$ python -q
>>> import numpy as np
>>> from numpy import linalg as LA
>>> np.set_printoptions(precision=2, suppress=True, linewidth=140, floatmode="fixed")
>>> def rnd(a):
...     return np.round(a, 2) + 0
... 
>>> E = np.loadtxt("test17.csv", delimiter=",")
>>> E
array([[ 3.12,  0.88,  0.12],
       [ 2.06,  1.94, -0.94],
       [ 3.75,  0.25,  0.75],
       [ 1.84,  2.16, -1.16],
       [ 2.54,  1.46, -0.46],
       [ 2.10,  1.90, -0.90],
       [ 5.00, -1.00,  2.00],
       [ 3.41,  0.59,  0.41],
       [ 3.62,  0.38,  0.62],
       [ 3.55,  0.45,  0.55],
       [ 3.62,  0.38,  0.62],
       [ 3.20,  0.80,  0.20],
       [ 2.72,  1.28, -0.28],
       [ 3.66,  0.34,  0.66],
       [ 2.16,  1.84, -0.84],
       [ 3.79,  0.21,  0.79],
       [ 3.01,  0.99,  0.01],
       [ 4.97, -0.97,  1.97],
       [ 3.94,  0.06,  0.94],
       [-0.20,  4.20, -3.20]])
>>> # rows 8 and 10 are equal
>>> w1 = np.array([[1, 3, -9, 7, -5, 6], [0, 4, 5, -8, -4, -9], [-6, 6, 6, -1, -8, 5]])
>>> b = np.array([-1, 7, 3, 0, 7, 5])
>>> act = np.maximum(E @ w1 + b, 0)
>>> LA.matrix_rank(act)
np.int64(5)
>>> (act > 0).mean(axis=0)
array([0.50, 1.00, 0.05, 0.85, 0.05, 0.75])
>>> C = np.array([[-1, 0, 1],
...     [-2, -3, 0],
...     [-2, 3, 2],
...     [0, -1, 3],
...     [-2, -2, 1],
...     [-3, 3, 2]])
>>> (act @ C).round(6).argmax(axis=1)
array([2, 2, 2, 2, 2, 2, 2, 2, 2, 2, 2, 2, 2, 2, 2, 2, 2, 2, 2, 2])
>>> w1 @ C
array([[  3, -15,  11],
       [ 17,  -8, -36],
       [-17,  32,   5]])
>>> rnd(np.trace(LA.pinv(E) @ E))
np.float64(2.0)
>>> np.abs(np.diag(LA.qr(E)[1])) > 1e-9
array([ True,  True, False])
>>> np.unique(E.round(6), axis=0).shape
(19, 3)
>>> print(np.allclose(E[:-1].T @ LA.lstsq(E[:-1].T, E[-1])[0], E[-1]))
True
>>> rk = LA.matrix_rank(E)
>>> rk
np.int64(2)
>>> ns = LA.svd(E)[2][rk:].T
>>> rnd(ns @ ns.T)
array([[ 0.04, -0.12, -0.15],
       [-0.12,  0.35,  0.46],
       [-0.15,  0.46,  0.62]])
>>> [int(LA.matrix_rank(E[:, :j + 1])) for j in range(3)]
[1, 2, 2]
>>> [int(LA.matrix_rank(np.delete(E, i, axis=0))) for i in range(20)]
[2, 2, 2, 2, 2, 2, 2, 2, 2, 2, 2, 2, 2, 2, 2, 2, 2, 2, 2, 2]
>>> ns.shape
(3, 1)
>>> print(np.allclose(E @ ns, 0))
True
>>> idx = E[:, 0] > np.median(E[:, 0])
>>> u = E[idx].mean(axis=0) - E[~idx].mean(axis=0)
>>> print(np.argsort(-np.abs(u).round(6), kind="stable"))
[0 1 2]
>>> print(((E - E.mean(axis=0)) @ u > 0).astype(int))
[1 0 1 0 0 0 1 1 1 1 1 1 0 1 0 1 0 1 1 0]
>>> print((((E - E.mean(axis=0)) @ u > 0) == idx).mean())
0.9
>>> rnd(u)
array([ 1.68, -1.68,  1.68])
>>> A = np.array([[3.0, 0.0, 0.0], [0.0, 3.0, 2.0], [0.0, 2.0, 3.0]])
>>> # symmetric, so the eigenvalues are real
>>> print((LA.matrix_power((A != 0) + (A.T != 0) + np.eye(3), 3) > 0).astype(int))
[[1 0 0]
 [0 1 1]
 [0 1 1]]
>>> rnd(LA.det(A))
np.float64(15.0)
